% python3 -q
>>> import numpy as np
>>> np.set_printoptions(precision=3, suppress=True, linewidth=200, floatmode="fixed")
>>> M = np.load("sample7.npy")
>>> print(M)
[[-0.335  0.001 -0.309]
 [ 0.447 -0.145 -0.208]
 [-0.447  0.532 -0.568]
 [ 0.261  0.281  0.043]
 [-0.112 -0.716 -0.440]
 [-0.075 -0.105 -0.077]
 [-0.298 -0.290  0.021]
 [-0.559 -0.098  0.580]]
>>> vec = np.array([-2, 3, -1])
>>> y = M @ vec
>>> print(np.linalg.solve(M.T @ M, M.T @ y))
[-2.000  3.000 -1.000]
>>> print(np.linalg.lstsq(M, y)[0])
[-2.000  3.000 -1.000]
>>> rng = np.random.default_rng(76068)
>>> y = y + 0.02 * rng.normal(size=8)
>>> print(y)
[ 0.991 -1.110  3.037  0.269 -1.483 -0.069 -0.270  0.249]
>>> b, *_ = np.linalg.lstsq(M, y)
>>> print(np.round(M.T @ (y - M @ b), 3) + 0)
[0.000 0.000 0.000]
>>> print(b.round())
[-2.000  3.000 -1.000]
>>> other = np.c_[M[:, :1] @ np.array([[-1]]), np.array([1, -3, 1, 3, -1, -4, -1, -3])]
>>> print(other)
[[ 0.335  1.000]
 [-0.447 -3.000]
 [ 0.447  1.000]
 [-0.261  3.000]
 [ 0.112 -1.000]
 [ 0.075 -4.000]
 [ 0.298 -1.000]
 [ 0.559 -3.000]]
>>> print(np.linalg.norm(np.linalg.qr(M)[0].T @ other, axis=0) ** 2 / ((other ** 2).sum(axis=0) + 1e-12))
[1.000 0.316]
>>> print(np.linalg.matrix_rank(np.c_[M, other]))
4
>>> other = M + rng.integers(-2, 3, (8, 1)) @ rng.integers(-2, 3, (1, 3))
>>> print(other)
[[-4.335  2.001  1.691]
 [-3.553  1.855  1.792]
 [-0.447  0.532 -0.568]
 [-3.739  2.281  2.043]
 [ 1.888 -1.716 -1.440]
 [-2.075  0.895  0.923]
 [ 3.702 -2.290 -1.979]
 [ 1.441 -1.098 -0.420]]
>>> print(np.abs(other - M).sum(axis=1))
[8.000 8.000 0.000 8.000 4.000 4.000 8.000 4.000]
>>> other = np.array([[1, 0], [-1, -1]])
>>> F = np.kron(np.eye(2, dtype=int), other)
>>> print(F)
[[ 1  0  0  0]
 [-1 -1  0  0]
 [ 0  0  1  0]
 [ 0  0 -1 -1]]
>>> other = np.linalg.inv(F)
>>> print(np.round(np.linalg.det(F) * np.linalg.det(other), 3))
1.0
>>> print(round(float(np.linalg.cond(F)), 3))
2.618
>>> print(np.allclose(other, F.T))
False
>>> print(np.round(np.linalg.slogdet(F)[0], 3))
1.0
>>> print(np.linalg.det(F) * other)
[[ 1.000  0.000  0.000  0.000]
 [-1.000 -1.000 -0.000 -0.000]
 [ 0.000  0.000  1.000  0.000]
 [-0.000 -0.000 -1.000 -1.000]]
>>> print(np.linalg.matrix_rank(F - F[0, 0] * np.eye(4)))
2
>>> vec = np.array([-2, -3, 0, 1])
>>> y = F @ vec
>>> b, lr = np.zeros(4), 1 / np.linalg.norm(F, 2) ** 2
>>> for i in range(30):
...     b -= lr * F.T @ (F @ b - y)
...     if i % 10 == 0: print(i, round(np.linalg.norm(F @ b - y), 3))
... 
0 0.91
10 0.188
20 0.039
>>> print(round(np.linalg.cond(F), 3))
2.618
>>> mat = np.load("mat.npy")
>>> print(mat)
[[0 1 1 0 1 0 0 0 0 0 1]
 [1 0 0 0 1 0 0 0 0 0 1]
 [1 0 0 0 1 0 0 1 0 0 0]
 [0 0 0 0 0 1 0 0 1 1 0]
 [1 1 1 0 0 0 0 1 0 0 1]
 [0 0 0 1 0 0 1 0 1 1 0]
 [0 0 0 0 0 1 0 0 0 0 0]
 [0 0 1 0 1 0 0 0 0 0 0]
 [0 0 0 1 0 1 0 0 0 1 0]
 [0 0 0 1 0 1 0 0 1 0 0]
 [1 1 0 0 1 0 0 0 0 0 0]]
>>> idx = rng.permutation(11)
>>> print(idx)
[ 0  8  6  9  5  1 10  3  4  2  7]
>>> other = mat[idx][:, idx]
>>> print(other)
[[0 0 0 0 0 1 1 0 1 1 0]
 [0 0 0 1 1 0 0 1 0 0 0]
 [0 0 0 0 1 0 0 0 0 0 0]
 [0 1 0 0 1 0 0 1 0 0 0]
 [0 1 1 1 0 0 0 1 0 0 0]
 [1 0 0 0 0 0 1 0 1 0 0]
 [1 0 0 0 0 1 0 0 1 0 0]
 [0 1 0 1 1 0 0 0 0 0 0]
 [1 0 0 0 0 1 1 0 0 1 1]
 [1 0 0 0 0 0 0 0 1 0 1]
 [0 0 0 0 0 0 0 0 1 1 0]]
>>> print(np.trace(other))
0
>>> print(round(float(np.linalg.det(other)), 3), round(np.linalg.det(mat[idx]), 3))
-8.0 -8.0
>>> A = np.load("test5.npy")
>>> print(A)
[[ 0.000  3.000  1.000  0.000  1.000  0.000]
 [ 0.000  2.000 -3.000  2.000 -3.000  2.000]
 [ 0.000 -1.000  0.000 -1.000  3.000  3.000]
 [ 0.000 -1.000  0.000  1.000  0.000  3.000]
 [ 0.000 -1.000  2.000  0.000  1.000 -1.000]
 [ 0.000 -3.000  1.000 -2.000  3.000  3.000]]
>>> u = np.array([0, 0])
>>> print(np.polyval(u, A[2]))
[0.000 0.000 0.000 0.000 0.000 0.000]
>>> print(np.convolve(A[2], u))
[0.000 0.000 0.000 0.000 0.000 0.000 0.000]
>>> print(np.cross(A[2, :3], A[0, :3]))
[-1.000  0.000  0.000]
>>> vec = np.array([3, 1, -1, 2])
>>> y = F @ vec
>>> print(y)
[ 3 -4 -1 -1]
>>> print(np.linalg.solve(F, y))
[ 3.000  1.000 -1.000  2.000]
>>> print(np.linalg.solve(F, -3 * y))
[-9.000 -3.000  3.000 -6.000]
>>> print(np.linalg.solve(F.T, F[1]))
[ 0.000  1.000  0.000 -0.000]
>>> blk = np.stack([A, 4 * A, A[::-1]])
>>> print(np.linalg.det(blk))
[0.000 0.000 0.000]
>>> print(np.linalg.matrix_rank(blk.reshape(3, -1)))
2
>>> print(np.einsum("bij,cij->bc", blk, blk))
[[ 111.000  444.000  -18.000]
 [ 444.000 1776.000  -72.000]
 [ -18.000  -72.000  111.000]]
>>> print(blk.sum(axis=0))
[[  0.000  12.000   6.000  -2.000   8.000   3.000]
 [  0.000   9.000 -13.000  10.000 -14.000   9.000]
 [  0.000  -6.000   0.000  -4.000  15.000  18.000]
 [  0.000  -6.000   0.000   4.000   3.000  18.000]
 [  0.000  -3.000   7.000   2.000   2.000  -3.000]
 [  0.000 -12.000   6.000 -10.000  16.000  15.000]]
>>> print(np.linalg.matrix_rank(blk))
[5 5 5]
>>> print(np.linalg.norm(blk, axis=(1, 2)))
[10.536 42.143 10.536]
>>> print((blk @ A.T).shape)
(3, 6, 6)
>>> print(blk.shape)
(3, 6, 6)
>>> cov = A.T @ A
>>> print(np.diag(cov))
[ 0.000 25.000 15.000 10.000 29.000 32.000]
>>> print(np.trace(cov), (A ** 2).sum())
111.0 111.0
>>> other = np.array([[0, 0], [-5, -5], [-3, 2], [-3, 3], [2, -1], [0, -1]])
>>> print(np.linalg.matrix_rank(np.vstack([A, other.T])))
5
>>> print(A @ other)
[[-16.000 -14.000]
 [-13.000  -9.000]
 [ 14.000  -4.000]
 [  2.000   5.000]
 [  1.000   9.000]
 [ 24.000   5.000]]
>>> print(np.einsum("ik,kj->ij", A, other))
[[-16.000 -14.000]
 [-13.000  -9.000]
 [ 14.000  -4.000]
 [  2.000   5.000]
 [  1.000   9.000]
 [ 24.000   5.000]]
>>> print(other.T @ A.T)
[[-16.000 -13.000  14.000   2.000   1.000  24.000]
 [-14.000  -9.000  -4.000   5.000   9.000   5.000]]
>>> print(np.einsum("ij,ij->i", A, A))
[11.000 30.000 20.000 11.000  7.000 32.000]
>>> other = np.array([[1, 1], [1, -1]])
>>> feats = np.kron(other, np.kron(other, other))[rng.permutation(8)][:7]
>>> print(feats)
[[ 1  1 -1 -1 -1 -1  1  1]
 [ 1 -1  1 -1  1 -1  1 -1]
 [ 1  1  1  1 -1 -1 -1 -1]
 [ 1 -1  1 -1 -1  1 -1  1]
 [ 1 -1 -1  1 -1  1  1 -1]
 [ 1 -1 -1  1  1 -1 -1  1]
 [ 1  1 -1 -1  1  1 -1 -1]]
>>> other = feats + rng.integers(-2, 3, (7, 2)) @ rng.integers(-2, 3, (2, 8))
>>> print(other)
[[ 2  3  0 -2 -1  0  0  3]
 [ 1 -1  1 -1  1 -1  1 -1]
 [ 1  1  3 -1 -3 -5  1 -3]
 [ 1 -1  1 -1 -1  1 -1  1]
 [ 1 -1  0  0 -2 -1  2 -2]
 [ 2  1  0  0  1  0 -2  3]
 [ 1  1  1 -3 -1 -3  1 -3]]
>>> print(np.linalg.matrix_rank(other - feats, tol=1e-8))
2
>>> print(np.abs(other - feats).sum(axis=1))
[ 9  0 14  0  7  9 14]
>>> print(other - feats)
[[ 1  2  1 -1  0  1 -1  2]
 [ 0  0  0  0  0  0  0  0]
 [ 0  0  2 -2 -2 -4  2 -2]
 [ 0  0  0  0  0  0  0  0]
 [ 0  0  1 -1 -1 -2  1 -1]
 [ 1  2  1 -1  0  1 -1  2]
 [ 0  0  2 -2 -2 -4  2 -2]]
>>> other = np.array([[1, 0], [0, 0], [-4, 0], [1, 1], [5, 2], [-3, 2], [-1, 0], [2, 3]])
>>> print(np.einsum("ik,kj->ij", feats, other))
[[ 3 -2]
 [ 1 -4]
 [-5 -6]
 [-9  2]
 [-5 -2]
 [17  4]
 [ 5  0]]
>>> print(np.einsum("ij->j", feats))
[ 7 -1 -1 -1 -1 -1 -1 -1]
>>> print(np.linalg.matrix_rank(np.vstack([feats, other.T])))
8
>>> other = feats[0, 0] * feats[1:] - np.outer(feats[1:, 0], feats[0])
>>> print(other)
[[ 0 -2  2  0  2  0  0 -2]
 [ 0  0  2  2  0  0 -2 -2]
 [ 0 -2  2  0  0  2 -2  0]
 [ 0 -2  0  2  0  2  0 -2]
 [ 0 -2  0  2  2  0 -2  0]
 [ 0  0  0  0  2  2 -2 -2]]
>>> print(np.linalg.matrix_rank(other), np.linalg.matrix_rank(feats))
6 7
>>> print(np.flatnonzero(~other.round(6).any(axis=1)))
[]
>>> print(round(float(np.linalg.norm(feats[1] - feats[6])), 3))
4.0
>>> print(np.round(np.linalg.norm(feats, 2), 3))
2.828
>>> print(round(float(np.linalg.norm(feats[1], 1)), 3), round(np.linalg.norm(feats[1], np.inf), 3))
8.0 1.0
>>> arr = np.array([[93, 2, -17, -3, 15],
...     [2, 68, 27, 2, -5],
...     [-17, 27, 87, -1, -27],
...     [-3, 2, -1, 69, -43],
...     [15, -5, -27, -43, 141]])
>>> u = np.array([0, 3, 1, 1, 2])
>>> other = arr + np.outer(u, np.eye(5)[1])
>>> print(other)
[[ 93.000   2.000 -17.000  -3.000  15.000]
 [  2.000  71.000  27.000   2.000  -5.000]
 [-17.000  28.000  87.000  -1.000 -27.000]
 [ -3.000   3.000  -1.000  69.000 -43.000]
 [ 15.000  -3.000 -27.000 -43.000 141.000]]
>>> print(np.linalg.matrix_rank(other - arr))
1
